% ipython --no-banner

In [1]: import numpy as np

In [2]: np.set_printoptions(precision=3, suppress=True, linewidth=200, sign=" ")

In [3]: tidy = lambda a: np.round(a, 3) + 0

In [4]: mat = np.load("sample2.npy")

In [5]: mat
Out[5]: 
array([[ 66,  -6, -18,  18,  -5,   7,  10,   5,  -6,  -9,  17,  23,  -7, -28,  18],
       [ -6,  27,  -5,   5,  -7, -23,  10,   6,  12,  -7,   1,  18,   8,   9,   5],
       [-18,  -5,  39, -38,  -2,  -2,   5,  -4,  -5,  -3,  -3, -17,   8,  24,   7],
       [ 18,   5, -38,  52,   2,   3,   0,   7,  -9,  -9,   1,   9, -10, -14, -12],
       [ -5,  -7,  -2,   2,  49,  -7,   7, -38,  18,  -2,  10, -12,   9, -19,  -9],
       [  7, -23,  -2,   3,  -7,  41, -11,  -4, -19,  16,  -2, -15, -15,  -2,   3],
       [ 10,  10,   5,   0,   7, -11,  42,  -8,   2, -11,  10,   8, -17,   9,   5],
       [  5,   6,  -4,   7, -38,  -4,  -8,  42, -14, -12,  -8,   9,  -7,  12,  -3],
       [ -6,  12,  -5,  -9,  18, -19,   2, -14,  52,  -1,  10,  10,  10,  -4,  13],
       [ -9,  -7,  -3,  -9,  -2,  16, -11, -12,  -1,  36, -15,   1,  -7, -10,  -2],
       [ 17,   1,  -3,   1,  10,  -2,  10,  -8,  10, -15,  30,  12,  10, -10,  13],
       [ 23,  18, -17,   9, -12, -15,   8,   9,  10,   1,  12,  38,   5, -17,   9],
       [ -7,   8,   8, -10,   9, -15, -17,  -7,  10,  -7,  10,   5,  35,  -5,   6],
       [-28,   9,  24, -14, -19,  -2,   9,  12,  -4, -10, -10, -17,  -5,  45,   7],
       [ 18,   5,   7, -12,  -9,   3,   5,  -3,  13,  -2,  13,   9,   6,   7,  29]])

In [6]: # null space of dimension 4

In [7]: left, sig, Vh = np.linalg.svd(mat)

In [8]: vecs = Vh[:(sig > 1e-8).sum()]

In [9]: rng = np.random.default_rng(46)

In [10]: x = mat[7] + 4 * mat[12] + rng.integers(2) * np.eye(15)[5]

In [11]: x
Out[11]: array([-23.,  38.,  28., -33.,  -2., -63., -76.,  14.,  26., -40.,  32.,  29., 133.,  -8.,  21.])

In [12]: print(np.allclose(vecs.T @ vecs @ x, x))
False
